>>> import numpy as np
>>> np.set_printoptions(suppress=True, linewidth=160)
>>> A = np.load("w.npy")
>>> A
array([[ 2.,  2.,  3., -1.],
       [ 2.,  1.,  3.,  1.],
       [ 1.,  1.,  3.,  1.],
       [ 0.,  0.,  0.,  2.]])
>>> evals, vecs = np.linalg.eig(A)
>>> round(np.prod(evals), 3)
np.float64(-6.0)
>>> evals.round(3)
array([ 5.734,  0.868, -0.603,  2.   ])
>>> np.round(np.sort(np.linalg.eigvals(np.linalg.inv(A))), 3)
array([-1.66 ,  0.174,  0.5  ,  1.152])
>>> np.round(np.sort(np.linalg.eigvals(A @ A)), 3)
array([ 0.363,  0.754,  4.   , 32.883])
>>> P = np.triu(np.array([[3, 2, 0, 1], [0, 2, 3, 3], [0, 3, 3, 2], [1, 2, 1, 0]]), 1) + np.eye(4)
>>> M2 = P @ A @ np.linalg.inv(P)
>>> np.round(np.poly(M2), 3)
array([ 1., -8., 13.,  1., -6.])
>>> np.linalg.matrix_rank(M2)
np.int64(4)
>>> round(np.linalg.det(M2), 3)
np.float64(-6.0)
>>> np.trace(M2), np.trace(A)
(np.float64(8.0), np.float64(8.0))
>>> w1 = np.array([[-1, 1, 3, 4, -3],
...     [1, 0, 3, 1, 1],
...     [1, -3, -2, 5, 3],
...     [-4, -5, -1, -4, 3]])
>>> c = np.array([2, 2, -1, -3, 1])
>>> act = np.maximum(A @ w1 + c, 0)
>>> (act > 0).mean(axis=0)
array([0.5 , 0.  , 0.5 , 0.75, 1.  ])
>>> Z = np.array([[3, 2], [5, 5], [0, 0], [0, 1], [4, 3]])
>>> act @ Z
array([[39., 53.],
       [32., 41.],
       [47., 48.],
       [28., 21.]])
>>> u = np.array([3, -2, 2, 3])
>>> M2 = A + np.outer(u, np.eye(4)[2])
>>> M2
array([[ 2.,  2.,  6., -1.],
       [ 2.,  1.,  1.,  1.],
       [ 1.,  1.,  5.,  1.],
       [ 0.,  0.,  3.,  2.]])
>>> np.linalg.matrix_rank(np.linalg.inv(M2) - np.linalg.inv(A), tol=1e-8)
np.int64(1)
>>> u = np.array([0, 1])
>>> np.polyval(u, M2[0])
array([1., 1., 1., 1.])
>>> np.correlate(M2[0], M2[3], "full")
array([ 4., 10., 18., 16., -3.,  0.,  0.])
>>> np.convolve(M2[0], u)
array([ 0.,  2.,  2.,  6., -1.])
>>> np.cross(M2[0, :3], M2[3, :3])
array([ 6., -6.,  0.])
>>> F = np.loadtxt("a.csv", delimiter=",")
>>> F
array([[ -1.,   0.,   1.,   2.,   3.,   4.,   5.,   6.,   7.,   8.],
       [  9.,  10.,  11.,  12.,  13.,  14.,  15.,  16.,  17.,  18.],
       [ 19.,  20.,  21.,  22.,  23.,  24.,  25.,  26.,  27.,  28.],
       [ 29.,  30.,  31.,  32.,  33.,  34.,  35.,  36.,  37.,  38.],
       [ 39.,  40.,  41.,  42.,  43.,  44.,  45.,  46.,  47.,  48.],
       [ 49.,  50.,  51.,  52.,  53.,  54.,  55.,  56.,  57.,  58.],
       [ 59.,  60.,  61.,  62.,  63.,  64.,  65.,  66.,  67.,  68.],
       [ 69.,  70.,  71.,  72.,  73.,  74.,  75.,  76.,  77.,  78.],
       [ 79.,  80.,  81.,  82.,  83.,  84.,  85.,  86.,  87.,  88.],
       [ 89.,  90.,  91.,  92.,  93.,  94.,  95.,  96.,  97.,  98.],
       [ 99., 100., 101., 102., 103., 104., 105., 106., 107., 108.],
       [109., 110., 111., 112., 113., 114., 115., 116., 117., 118.],
       [119., 120., 121., 122., 123., 124., 125., 126., 127., 128.]])
>>> r = np.linalg.matrix_rank(F)
>>> r
np.int64(2)
>>> N = np.linalg.svd(F)[2][r:].T
>>> [int(np.linalg.matrix_rank(F[:i])) for i in range(1, len(F) + 1)]
[1, 2, 2, 2, 2, 2, 2, 2, 2, 2, 2, 2, 2]
>>> [int(np.linalg.matrix_rank(np.delete(F, i, axis=0))) for i in range(13)]
[2, 2, 2, 2, 2, 2, 2, 2, 2, 2, 2, 2, 2]
